>>> import numpy as np
>>> import numpy.linalg as la
>>> np.set_printoptions(precision=2, suppress=True, linewidth=100)
>>> rnd = lambda a: np.round(a, 2) + 0
>>> arr = np.array([[-9.56, 49.79, 29.61],
...     [-10.93, 50.35, 29.58],
...     [-10.7, 50.21, 31.17],
...     [-9.1, 48.93, 29.19],
...     [-9.54, 50.25, 28.98],
...     [-8.55, 51.41, 31.01],
...     [-10.48, 51.82, 30.07],
...     [-11.19, 50.7, 30.14],
...     [-10.44, 48.66, 31.38],
...     [-11.32, 48.57, 28.78],
...     [-10.29, 49.37, 30.53],
...     [-9.7, 49.43, 30.28],
...     [-9.83, 49.99, 31.35],
...     [-9.85, 51.87, 29.39],
...     [-12.65, 50.03, 30.54],
...     [-9.38, 49.68, 27.23],
...     [-8.56, 49.34, 31.51],
...     [-7.74, 50.36, 28.92],
...     [-10.01, 49.48, 29.86],
...     [-8.27, 49.25, 30.42]])
>>> d = la.norm(arr[:, None] - arr[None], axis=-1)
>>> d[10].round(6).argsort(kind="stable")[:4]
array([10, 11, 18,  8])
>>> la.matrix_rank(d ** 2)
np.int64(5)
>>> Xc = arr - arr.mean(axis=0)
>>> vecs = la.svd(Xc)[2][:1]
>>> Y = Xc - Xc @ vecs.T @ vecs
>>> rnd((Xc @ vecs.T).std(axis=0))
array([1.16])
>>> rnd(np.diag(vecs.T @ vecs))
array([0.84, 0.  , 0.16])
>>> rnd(np.cov(Xc @ vecs.T, rowvar=False))
np.float64(1.41)
>>> la.norm(Y, axis=1).round(6).argmax()
np.int64(15)
>>> rnd(Y.std(axis=0))
array([0.42, 0.92, 0.94])
>>> P = arr @ la.solve(arr.T @ arr, arr.T)
>>> rnd(np.trace(P))
np.float64(3.0)
>>> rnd(P @ arr[:, 2])
array([29.61, 29.58, 31.17, 29.19, 28.98, 31.01, 30.07, 30.14, 31.38, 28.78, 30.53, 30.28, 31.35,
       29.39, 30.54, 27.23, 31.51, 28.92, 29.86, 30.42])
>>> np.allclose(P @ P, P)
True
>>> rnd(la.eigvalsh(P))
array([0., 0., 0., 0., 0., 0., 0., 0., 0., 0., 0., 0., 0., 0., 0., 0., 0., 1., 1., 1.])
>>> mat = np.load("x.npy")
>>> mat
array([[4, 2, 1, 2],
       [2, 4, 2, 1],
       [1, 2, 4, 2],
       [2, 1, 2, 4]])
>>> # symmetric, so the eigenvalues are real
>>> (mat + mat.T) / 2
array([[4., 2., 1., 2.],
       [2., 4., 2., 1.],
       [1., 2., 4., 2.],
       [2., 1., 2., 4.]])
>>> rnd(np.sort(np.abs(la.eigvals(mat))))
array([1., 3., 3., 9.])
>>> la.matrix_power(mat, 2)
array([[25, 20, 16, 20],
       [20, 25, 20, 16],
       [16, 20, 25, 20],
       [20, 16, 20, 25]])
>>> Y = la.inv(mat)
>>> rnd(la.cond(mat))
np.float64(9.0)
>>> rnd(Y)
array([[ 0.44, -0.22,  0.11, -0.22],
       [-0.22,  0.44, -0.22,  0.11],
       [ 0.11, -0.22,  0.44, -0.22],
       [-0.22,  0.11, -0.22,  0.44]])
>>> rnd(la.slogdet(mat)[0])
np.float64(1.0)
>>> (np.abs(Y) > 1e-9).astype(int)
array([[1, 1, 1, 1],
       [1, 1, 1, 1],
       [1, 1, 1, 1],
       [1, 1, 1, 1]])
>>> np.allclose(Y, mat.T)
False
>>> rnd(la.det(mat) * la.det(Y))
np.float64(1.0)
>>> rnd(la.det(mat) * Y)
array([[ 36., -18.,   9., -18.],
       [-18.,  36., -18.,   9.],
       [  9., -18.,  36., -18.],
       [-18.,   9., -18.,  36.]])
>>> w, vecs = la.eigh(mat)
>>> x = np.array([6, 9, 7, 4])
>>> x @ mat @ x
np.int64(1560)
>>> rnd(vecs * np.abs(w) @ vecs.T)
array([[4., 2., 1., 2.],
       [2., 4., 2., 1.],
       [1., 2., 4., 2.],
       [2., 1., 2., 4.]])
>>> w, vecs = la.eigh(mat)
>>> rnd(vecs @ np.diag(w) @ vecs.T)
array([[4., 2., 1., 2.],
       [2., 4., 2., 1.],
       [1., 2., 4., 2.],
       [2., 1., 2., 4.]])
>>> rnd(w)
array([1., 3., 3., 9.])
>>> rnd(np.abs(vecs[:, -1]))
array([0.5, 0.5, 0.5, 0.5])
>>> np.unique(w.round(6) + 0, return_counts=True)[1]
array([1, 2, 1])
>>> rnd(la.svd(mat, compute_uv=False))
array([9., 3., 3., 1.])
>>> w.sum(), np.trace(mat)
(np.float64(16.0), np.int64(16))
>>> w, vecs = la.eig(mat)
>>> rnd(mat @ vecs[:, 0] - w[0] * vecs[:, 0])
array([0., 0., 0., 0.])
>>> rnd(w)
array([9., 3., 1., 3.])
>>> K = np.loadtxt("mat.csv", delimiter=",")
>>> K
array([[0., 2., 2., 0.],
       [2., 2., 2., 1.],
       [0., 1., 0., 2.],
       [1., 2., 2., 1.]])
>>> P = np.triu(np.array([[0, 0, 0, 2], [0, 0, 0, 0], [2, 2, 0, 1], [2, 3, 2, 1]]), 1) + np.eye(4)
>>> Y = P @ K @ la.inv(P)
>>> la.matrix_rank(Y)
np.int64(4)
>>> np.trace(Y), np.trace(K)
(np.float64(3.0), np.float64(3.0))
>>> A = np.loadtxt("w.csv", delimiter=",")
>>> rnd(A)
array([[0.5 , 0.17, 0.33],
       [0.38, 0.46, 0.15],
       [0.09, 0.36, 0.55]])
>>> # rows sum to 1
>>> blk = np.stack([A, 4 * A, A[::-1]])
>>> (blk @ A.T).shape
(3, 3, 3)
